>>> import numpy as np
>>> np.set_printoptions(suppress=True, linewidth=200)
>>> def rd(a):
...     return np.round(a, 1) + 0
... 
>>> E = np.load("data.npy")
>>> E
array([[-11.1,   1.6,  11.8,  -7. ,   2. ,  -1.4,   0.2],
       [-14.5,   2.6,  10.8,  -3.4,  10.8,  -3. ,   0. ],
       [-12.3,   2.1,   7.4,  -0.6,  13. ,  -3.1,   0. ],
       [ -4.9,   1.2,  -2.9,   7.1,  16.1,  -2.7,   0.2],
       [ -5.9,   1.1,   2.5,   1.2,   8.3,  -1.8,   0. ],
       [-12.9,   2.1,   9.9,  -3.3,   9.3,  -2.6,   0.3],
       [ -6.1,   1. ,   2.1,   1.2,   8.3,  -1.7,   0.2],
       [ -1.1,   0.3,  -1.4,   2.8,   5.4,  -1.1,   0.2],
       [ -9.3,   1.6,   7.8,  -2.9,   6.1,  -1.6,   0. ],
       [ -6.2,   1.2,   1.7,   2. ,  10.2,  -2.1,  -0.2],
       [-10.1,   1.7,   6.7,  -1.1,   9.5,  -2.5,   0.1],
       [-11.2,   1.7,  11.7,  -6.8,   1.9,  -1.3,   0.1],
       [ -4.2,   0.7,   4.4,  -2.5,   1.4,  -0.5,   0.2],
       [-10. ,   1.7,   3.5,   2.7,  15.1,  -3.2,   0. ],
       [-11.9,   2.2,   7.7,  -1.5,  11.1,  -2.8,  -0.2],
       [ -2.5,   0.6,  -3. ,   5.4,  10.8,  -1.8,   0. ]])
>>> rng = np.random.default_rng(171074)
>>> Y = E + rng.integers(-2, 3, (16, 2)) @ rng.integers(-2, 3, (2, 7))
>>> rd(Y)
array([[ -5.1,   0.6,  14.8,  -9. ,   2. ,   0.6,   2.2],
       [-10.5,   4.6,   8.8,  -3.4,  14.8,  -3. ,  -4. ],
       [ -6.3,   1.1,  10.4,  -2.6,  13. ,  -1.1,   2. ],
       [-12.9,   1.2,  -4.9,   9.1,  14.1,  -4.7,   0.2],
       [ -5.9,   3.1,  -0.5,   2.2,  11.3,  -2.8,  -4. ],
       [-10.9,  -0.9,  14.9,  -5.3,   5.3,  -0.6,   6.3],
       [ -6.1,   3. ,  -0.9,   2.2,  11.3,  -2.7,  -3.8],
       [  0.9,  -0.7,   0.6,   1.8,   4.4,  -0.1,   2.2],
       [ -7.3,   4.6,   3.8,  -1.9,  11.1,  -2.6,  -6. ],
       [ -4.2,   2.2,   0.7,   2. ,  12.2,  -2.1,  -2.2],
       [ -8.1,   0.7,   8.7,  -2.1,   8.5,  -1.5,   2.1],
       [ -9.2,   0.7,  13.7,  -7.8,   0.9,  -0.3,   2.1],
       [ -8.2,  -1.3,   6.4,  -2.5,  -2.6,  -0.5,   4.2],
       [-12. ,  -1.3,   7.5,   1.7,  10.1,  -2.2,   6. ],
       [-11.9,   2.2,   7.7,  -1.5,  11.1,  -2.8,  -0.2],
       [ -4.5,   1.6,  -5. ,   6.4,  11.8,  -2.8,  -2. ]])
>>> np.abs(Y - E).sum(axis=1)
array([16., 16., 16., 16., 14., 24., 14., 10., 22.,  8., 10., 10., 16., 22.,  0., 10.])
>>> proj = Y @ np.linalg.solve(Y.T @ Y, Y.T)
>>> np.allclose(proj @ proj, proj)
True
>>> rd(proj @ Y[:, 3])
array([-9. , -3.4, -2.6,  9.1,  2.2, -5.3,  2.2,  1.8, -1.9,  2. , -2.1, -7.8, -2.5,  1.7, -1.5,  6.4])
>>> rd(np.trace(proj))
np.float64(7.0)
>>> rd(np.diag(proj))
array([0.4, 0.5, 0.6, 0.6, 0.3, 0.4, 0.5, 0.6, 0.5, 0.3, 0.4, 0.3, 0.4, 0.7, 0.2, 0.2])
>>> basis = E[[0, 5]].astype(float)
>>> for _ in range(3):
...     z = np.linalg.norm(E[:, None] - basis, axis=-1).argmin(axis=1)
...     basis = np.array([E[z == j].mean(axis=0) for j in range(2)])
... 
>>> z
array([0, 0, 1, 1, 1, 0, 1, 1, 0, 1, 1, 0, 0, 1, 1, 1])
>>> rd(basis)
array([[-10.5,   1.7,   9.4,  -4.3,   5.2,  -1.7,   0.1],
       [ -7.1,   1.3,   2.4,   1.9,  10.8,  -2.3,   0. ]])
>>> np.bincount(z)
array([ 6, 10])
>>> dist = np.linalg.norm(E[:, None] - E[None], axis=-1)
>>> np.unravel_index(dist.round(6).argmax(), dist.shape)
(np.int64(0), np.int64(3))
>>> np.flatnonzero(dist[13] < dist.mean() / 2)
array([13])
>>> np.linalg.matrix_rank(dist ** 2)
np.int64(9)
>>> cen = E - E.mean(axis=0)
>>> U, sig, Vt = np.linalg.svd(cen, full_matrices=False)
>>> rd((sig ** 2).sum() ** 2 / (sig ** 4).sum())
np.float64(1.7)
>>> rd(np.abs(Vt[-1]))
array([0.2, 0.6, 0.3, 0.5, 0.1, 0.4, 0.4])
>>> rd(Vt[0] * np.sign(Vt[0, np.abs(Vt[0]).argmax()]))
array([-0.4,  0.1,  0.7, -0.5, -0.3,  0. ,  0. ])
>>> f = np.array([-3, 0, 5, 3, -1, 5, 0, 3, 2, -4, 3]) + 0.5
>>> F = np.outer(f, f) / (f @ f)
>>> rd(F)
array([[ 0.1,  0. , -0.1, -0.1,  0. , -0.1,  0. , -0.1, -0.1,  0.1, -0.1],
       [ 0. ,  0. ,  0. ,  0. ,  0. ,  0. ,  0. ,  0. ,  0. ,  0. ,  0. ],
       [-0.1,  0. ,  0.2,  0.2,  0. ,  0.2,  0. ,  0.2,  0.1, -0.2,  0.2],
       [-0.1,  0. ,  0.2,  0.1,  0. ,  0.2,  0. ,  0.1,  0.1, -0.1,  0.1],
       [ 0. ,  0. ,  0. ,  0. ,  0. ,  0. ,  0. ,  0. ,  0. ,  0. ,  0. ],
       [-0.1,  0. ,  0.2,  0.2,  0. ,  0.2,  0. ,  0.2,  0.1, -0.2,  0.2],
       [ 0. ,  0. ,  0. ,  0. ,  0. ,  0. ,  0. ,  0. ,  0. ,  0. ,  0. ],
       [-0.1,  0. ,  0.2,  0.1,  0. ,  0.2,  0. ,  0.1,  0.1, -0.1,  0.1],
       [-0.1,  0. ,  0.1,  0.1,  0. ,  0.1,  0. ,  0.1,  0.1, -0.1,  0.1],
       [ 0.1,  0. , -0.2, -0.1,  0. , -0.2,  0. , -0.1, -0.1,  0.1, -0.1],
       [-0.1,  0. ,  0.2,  0.1,  0. ,  0.2,  0. ,  0.1,  0.1, -0.1,  0.1]])
>>> # equal to its transpose
>>> U, sig, Vt = np.linalg.svd(F)
>>> evecs = Vt[:(sig > 1e-8).sum()]
>>> vec = F[2] + -3 * F[7] + rng.integers(2) * np.eye(11)[7]
>>> rd(vec)
array([ 0.1,  0. , -0.2, -0.1,  0. , -0.2,  0. ,  0.9, -0.1,  0.1, -0.1])
>>> np.allclose(evecs.T @ evecs @ vec, vec)
False
